$ python3 -q
>>> import numpy as np
>>> np.set_printoptions(suppress=True, linewidth=140)
>>> J = np.load("x.npy")
>>> J
array([[3, 2, 0],
       [2, 2, 2],
       [7, 6, 4]])
>>> Uu, sig, vt = np.linalg.svd(J)
>>> V = vt[:(sig > 1e-8).sum()]
>>> rng = np.random.default_rng(85)
>>> x0 = J[1] + 3 * J[0] + rng.integers(2) * np.eye(3)[1]
>>> x0
array([11.,  9.,  2.])
>>> np.round(np.diag(V.T @ V), 2)
array([0.71, 0.36, 0.93])
>>> round(float(np.linalg.norm(x0 - V.T @ V @ x0)), 2)
0.8
>>> np.round(V.T @ V, 2)
array([[ 0.71,  0.43, -0.14],
       [ 0.43,  0.36,  0.21],
       [-0.14,  0.21,  0.93]])
>>> M = np.load("case8.npy")
>>> M
array([[-8,  0,  0,  0],
       [-8,  2,  0,  0],
       [-1, -6,  6,  0],
       [ 4,  5,  3,  8]])
>>> proj = np.triu(np.array([[3, -3, -2, -1], [-1, -3, -2, -2], [-3, -2, 2, 0], [1, 3, 0, -1]]), 1) + np.eye(4)
>>> other = proj @ M @ np.linalg.inv(proj)
>>> other
array([[  14.,   43.,   99.,   92.],
       [ -14.,  -38., -122., -106.],
       [  -1.,   -9.,  -14.,  -19.],
       [   4.,   17.,   45.,   46.]])
>>> np.round(np.poly(other), 2)
array([   1.,   -8.,  -52.,  512., -768.])
>>> proj @ M - M @ proj
array([[ 22., -23., -31., -16.],
       [ -6., -22., -30., -20.],
       [  0.,  -3., -14., -13.],
       [  0.,  12.,  18.,  14.]])
>>> np.linalg.matrix_rank(other)
np.int64(4)
>>> Q, V = np.linalg.qr(M[:, :3])[0], np.linalg.qr(M[:, 3:])[0]
>>> sig = np.linalg.svd(Q.T @ V, compute_uv=False)
>>> sig.round(2)
array([0.99])
>>> np.round(np.degrees(np.arccos(sig.clip(0, 1))), 2)
array([9.33])
>>> mat = np.load("data.npy")
>>> mat
array([[-17.06,   8.08,   6.29, -10.79],
       [ 11.42,  -5.41,  -4.24,   7.18],
       [ -3.8 ,   1.83,   1.43,  -2.42],
       [ 15.2 ,  -7.19,  -5.62,   9.61],
       [ -1.9 ,   0.92,   0.71,  -1.2 ],
       [  9.51,  -4.52,  -3.51,   6.04],
       [ 13.29,  -6.29,  -4.92,   8.44],
       [ 15.18,  -7.23,  -5.64,   9.62],
       [-11.39,   5.39,   4.19,  -7.21],
       [ -5.72,   2.68,   2.14,  -3.59],
       [  9.45,  -4.52,  -3.51,   6.  ],
       [-11.42,   5.34,   4.19,  -7.21],
       [  9.51,  -4.5 ,  -3.49,   5.98],
       [ -7.61,   3.6 ,   2.81,  -4.81],
       [  3.83,  -1.81,  -1.39,   2.37],
       [  7.6 ,  -3.62,  -2.8 ,   4.84],
       [ 11.41,  -5.39,  -4.2 ,   7.19],
       [-11.41,   5.38,   4.18,  -7.22],
       [  5.72,  -2.73,  -2.1 ,   3.59],
       [ 13.29,  -6.32,  -4.92,   8.39],
       [  9.48,  -4.51,  -3.5 ,   6.  ],
       [ 17.09,  -8.06,  -6.33,  10.77],
       [  9.5 ,  -4.47,  -3.51,   6.  ],
       [ -1.93,   0.89,   0.7 ,  -1.17]])
>>> d = np.linalg.norm(mat[:, None] - mat[None], axis=-1)
>>> np.linalg.matrix_rank(d ** 2)
np.int64(6)
>>> d.mean(axis=1).argmax()
np.int64(0)
>>> np.flatnonzero(d[4] < d.mean() / 2)
array([ 2,  4,  9, 23])
>>> (d + 1e9 * np.eye(24)).round(6).argmin(axis=1)
array([17, 16,  9,  7, 23, 20, 19,  3, 17,  2, 20, 17, 20,  9, 18, 10,  1,  8, 15,  6, 10,  7, 12,  4])
